In [1]: import numpy as np

In [2]: np.set_printoptions(precision=3, suppress=True, linewidth=100)

In [3]: rnd = lambda a: np.round(a, 3) + 0

In [4]: W0 = np.maximum(np.array([[-6, 2, -2],
   ...:     [8, 8, 9],
   ...:     [-7, -8, 5],
   ...:     [-6, -7, -1],
   ...:     [-3, -7, -1],
   ...:     [-8, 1, -8],
   ...:     [-8, 0, -4],
   ...:     [-2, -2, -3],
   ...:     [-2, 4, 5],
   ...:     [2, -3, -4],
   ...:     [8, -6, 3],
   ...:     [-3, 6, 9]]) @ np.array([[5, 8, 1, 5, 5], [1, 8, 9, 1, 7], [2, 5, 0, 6, 7]]) + np.array([-6, 3, 0, 8, 3]), 0)

In [5]: W0
Out[5]: 
array([[  0,   0,  12,   0,   0],
       [ 60, 176,  80, 110, 162],
       [  0,   0,   0,   0,   0],
       [  0,   0,   0,   0,   0],
       [  0,   0,   0,   0,   0],
       [  0,   0,   1,   0,   0],
       [  0,   0,   0,   0,   0],
       [  0,   0,   0,   0,   0],
       [  0,  44,  34,  32,  56],
       [  0,   0,   0,   0,   0],
       [ 34,  34,   0,  60,  22],
       [  3,  72,  51,  53,  93]])

In [6]: # row 3 repeats row 2

In [7]: C = W0[[8, 11]].astype(float)

In [8]: for _ in range(3):
   ...:     z = np.linalg.norm(W0[:, None] - C, axis=-1).argmin(axis=1)
   ...:     C = np.array([W0[z == j].mean(axis=0) for j in range(2)])
   ...: 

In [9]: z
Out[9]: array([0, 1, 0, 0, 0, 0, 0, 0, 0, 0, 0, 1])

In [10]: C
Out[10]: 
array([[  3.4,   7.8,   4.7,   9.2,   7.8],
       [ 31.5, 124. ,  65.5,  81.5, 127.5]])

In [11]: cen = W0 - W0.mean(axis=0)

In [12]: U, sigma, Vt = np.linalg.svd(cen, full_matrices=False)

In [13]: np.abs(U[:, 0]).argmax()
Out[13]: np.int64(1)

In [14]: rnd(cen.mean(axis=0))
Out[14]: array([0., 0., 0., 0., 0.])

In [15]: np.linalg.matrix_rank(cen)
Out[15]: np.int64(5)

In [16]: (np.sign(U[:, 0]) == np.sign(U[0, 0])).astype(int)
Out[16]: array([1, 0, 1, 1, 1, 1, 1, 1, 0, 1, 0, 0])

In [17]: np.abs(Vt[0]).argmax()
Out[17]: np.int64(1)

In [18]: rnd(np.abs(Vt[-1]))
Out[18]: array([0.58 , 0.577, 0.016, 0.2  , 0.539])

In [19]: np.searchsorted(np.cumsum(sigma ** 2) / (sigma ** 2).sum(), 0.9) + 1
Out[19]: np.int64(1)

In [20]: rnd(Vt[0] * np.sign(Vt[0, np.abs(Vt[0]).argmax()]))
Out[20]: array([0.182, 0.608, 0.292, 0.399, 0.594])

In [21]: proj = W0 @ np.linalg.solve(W0.T @ W0, W0.T)

In [22]: rnd(np.diag(proj))
Out[22]: array([0.993, 1.   , 0.   , 0.   , 0.   , 0.007, 0.   , 0.   , 1.   , 0.   , 1.   , 1.   ])

In [23]: rnd(np.trace(proj))
Out[23]: np.float64(5.0)

In [24]: X = np.load("test9.npy")

In [25]: X
Out[25]: 
array([[-1, -2,  2],
       [ 2, -1, -2],
       [-2,  2, -1]])

In [26]: A2 = np.linalg.inv(X)

In [27]: np.allclose(A2, X.T)
Out[27]: False

In [28]: rnd(np.linalg.cond(X))
Out[28]: np.float64(3.606)

In [29]: rnd(X @ A2)
Out[29]: 
array([[1., 0., 0.],
       [0., 1., 0.],
       [0., 0., 1.]])

In [30]: rnd(np.linalg.det(X) * np.linalg.det(A2))
Out[30]: np.float64(1.0)

In [31]: rnd(np.linalg.det(X) * A2)
Out[31]: 
array([[5., 2., 6.],
       [6., 5., 2.],
       [2., 6., 5.]])

In [32]: rnd(np.abs(np.linalg.eigvals(X)).max())
Out[32]: np.float64(3.606)

In [33]: (X - X.T) / 2
Out[33]: 
array([[ 0., -2.,  2.],
       [ 2.,  0., -2.],
       [-2.,  2.,  0.]])

In [34]: rnd(np.sort(np.abs(np.linalg.eigvals(X))))
Out[34]: array([1.   , 3.606, 3.606])

In [35]: np.allclose(X @ X.T, X.T @ X)
Out[35]: True

In [36]: np.allclose(X, X.T)
Out[36]: False

In [37]: np.linalg.matrix_power(X, 2)
Out[37]: 
array([[-7,  8,  0],
       [ 0, -7,  8],
       [ 8,  0, -7]])

In [38]: np.trace(X)
Out[38]: np.int64(-3)

In [39]: rnd(np.linalg.det(X))
Out[39]: np.float64(-13.0)

In [40]: def softmax(z):
    ...:     e = np.exp(z - z.max(axis=-1, keepdims=True))
    ...:     return e / e.sum(axis=-1, keepdims=True)
    ...: 

In [41]: softmax(X).sum(axis=1)
Out[41]: array([1., 1., 1.])

In [42]: att = X @ X.T / np.sqrt(3)

In [43]: rnd(softmax(att)[1] @ X)
Out[43]: array([ 1.996, -0.999, -1.997])

In [44]: softmax(att).round(6).argmax(axis=1)
Out[44]: array([0, 1, 2])

In [45]: rnd(softmax(att))
Out[45]: 
array([[0.999, 0.001, 0.001],
       [0.001, 0.999, 0.001],
       [0.001, 0.001, 0.999]])

In [46]: E = np.loadtxt("dump.csv", delimiter=",")

In [47]: E
Out[47]: 
array([[ 146.,   45., -102.,   83.],
       [  45.,   45.,  -36.,   30.],
       [-102.,  -36.,   72.,  -60.],
       [  83.,   30.,  -60.,   74.]])

In [48]: proj = np.triu(np.array([[2, 2, 1, 2], [1, 2, 1, 1], [1, 2, 1, 1], [1, 1, 2, 0]]), 1) + np.eye(4)

In [49]: A2 = proj @ E @ np.linalg.inv(proj)

In [50]: rnd(np.linalg.det(A2))
Out[50]: np.float64(0.0)

In [51]: proj @ E - E @ proj
Out[51]: 
array([[ 154., -178., -311.,  -87.],
       [ -19.,  -96.,  -78.,  -85.],
       [  83.,  234.,   78.,  242.],
       [   0., -166., -113., -136.]])

In [52]: A2
Out[52]: 
array([[ 300., -441.,  -81.,  153.],
       [  26.,  -13.,  -37.,   42.],
       [ -19.,   32.,   -1.,   21.],
       [  83., -136.,   -7.,   51.]])

In [53]: np.trace(A2), np.trace(E)
Out[53]: (np.float64(337.0), np.float64(337.0))

In [54]: rnd(np.linalg.norm(E, 2) / np.linalg.norm(E))
Out[54]: np.float64(0.993)

In [55]: np.linalg.matrix_rank(E, rtol=0.1)
Out[55]: np.int64(1)

In [56]: np.linalg.cond(E) > 100
Out[56]: np.True_

In [57]: [round(float(x), 3) for x in np.linalg.svd(E, compute_uv=False)[:3]]
Out[57]: [288.11, 28.104, 20.787]

In [58]: np.argsort(-np.linalg.norm(E, axis=0).round(6), kind="stable")[:3]
Out[58]: array([0, 2, 3])

In [59]: E.shape
Out[59]: (4, 4)

In [60]: rnd(np.linalg.norm(E))
Out[60]: np.float64(290.222)

In [61]: E - E[0]
Out[61]: 
array([[   0.,    0.,    0.,    0.],
       [-101.,    0.,   66.,  -53.],
       [-248.,  -81.,  174., -143.],
       [ -63.,  -15.,   42.,   -9.]])

In [62]: np.linalg.rank(E)
Traceback (most recent call last):
  Cell In[62], line 1
    np.linalg.rank(E)
AttributeError: module 'numpy.linalg' has no attribute 'rank'


In [63]: E.sum(axis=0)
Out[63]: array([ 172.,   84., -126.,  127.])

In [64]: E[:, 4]
Traceback (most recent call last):
  Cell In[64], line 1
    E[:, 4]
IndexError: index 4 is out of bounds for axis 1 with size 4


In [65]: np.unravel_index(np.abs(E).argmax(), E.shape)
Out[65]: (np.int64(0), np.int64(0))

In [66]: A2 = E / np.sqrt((E ** 2).mean(axis=1, keepdims=True))

In [67]: rnd(A2[1])
Out[67]: array([ 1.139,  1.139, -0.911,  0.759])

In [68]: E - E.mean(axis=1, keepdims=True)
Out[68]: 
array([[ 103.  ,    2.  , -145.  ,   40.  ],
       [  24.  ,   24.  ,  -57.  ,    9.  ],
       [ -70.5 ,   -4.5 ,  103.5 ,  -28.5 ],
       [  51.25,   -1.75,  -91.75,   42.25]])

In [69]: rank = np.linalg.matrix_rank(E)

In [70]: rank
Out[70]: np.int64(3)

In [71]: null = np.linalg.svd(E)[2][rank:].T

In [72]: rnd(null[:, 0] / null[np.abs(null[:, 0]).round(6).argmax(), 0])
Out[72]: array([0.626, 0.139, 1.   , 0.052])

In [73]: np.linalg.matrix_rank(E.T @ E), np.linalg.matrix_rank(E @ E.T)
Out[73]: (np.int64(3), np.int64(3))

In [74]: null.shape
Out[74]: (4, 1)

In [75]: rnd(E @ null)
Out[75]: 
array([[0.],
       [0.],
       [0.],
       [0.]])

In [76]: [int(np.linalg.matrix_rank(np.delete(E, i, axis=0))) for i in range(4)]
Out[76]: [3, 3, 3, 3]

In [77]: np.allclose(E @ null, 0)
Out[77]: True

In [78]: rnd(null @ null.T)
Out[78]: 
array([[0.277, 0.062, 0.443, 0.023],
       [0.062, 0.014, 0.098, 0.005],
       [0.443, 0.098, 0.707, 0.037],
       [0.023, 0.005, 0.037, 0.002]])

In [79]: A = np.load("layer12.npy")

In [80]: A
Out[80]: 
array([[  2.358,   8.278,  -9.301,   7.657,   1.613,   3.214, -10.417],
       [  5.813,   8.829,  -9.33 ,   7.02 ,   2.88 ,   1.98 ,  -7.673],
       [  5.527,   9.24 ,  -8.593,   5.44 ,   2.685,   4.217,  -8.689],
       [  2.463,   9.641, -10.275,   5.113,   2.203,   2.782,  -8.788],
       [  3.494,   7.733, -10.719,   8.484,   1.799,   2.921,  -9.347],
       [  3.947,   7.929, -10.16 ,   7.548,   4.513,   3.588,  -9.568],
       [  3.879,   8.32 ,  -7.753,   5.021,   3.536,   4.177,  -8.027],
       [  3.015,   9.398,  -8.083,   5.561,   4.982,   1.518,  -8.226],
       [  3.48 ,   8.773,  -8.899,   5.575,   3.707,   5.252,  -8.109],
       [  3.468,   9.099,  -9.011,   4.944,   2.003,   2.056,  -9.993],
       [  3.175,   8.345, -10.187,   5.938,   2.566,   4.152,  -8.51 ],
       [  2.052,  10.429,  -9.396,   6.389,   2.954,   1.249,  -8.764],
       [  2.466,   8.377,  -5.661,   6.478,   3.095,   4.736,  -7.957],
       [  1.581,  10.527,  -9.198,   5.877,   2.712,   4.675,  -8.532]])

In [81]: r0 = np.array([-3, -1])

In [82]: rnd(np.polyval(r0, A[13]))
Out[82]: array([ -5.743, -32.581,  26.594, -18.631,  -9.136, -15.025,  24.596])

In [83]: rnd(np.convolve(A[13], r0))
Out[83]: array([ -4.743, -33.162,  17.067,  -8.433, -14.013, -16.737,  20.921,   8.532])
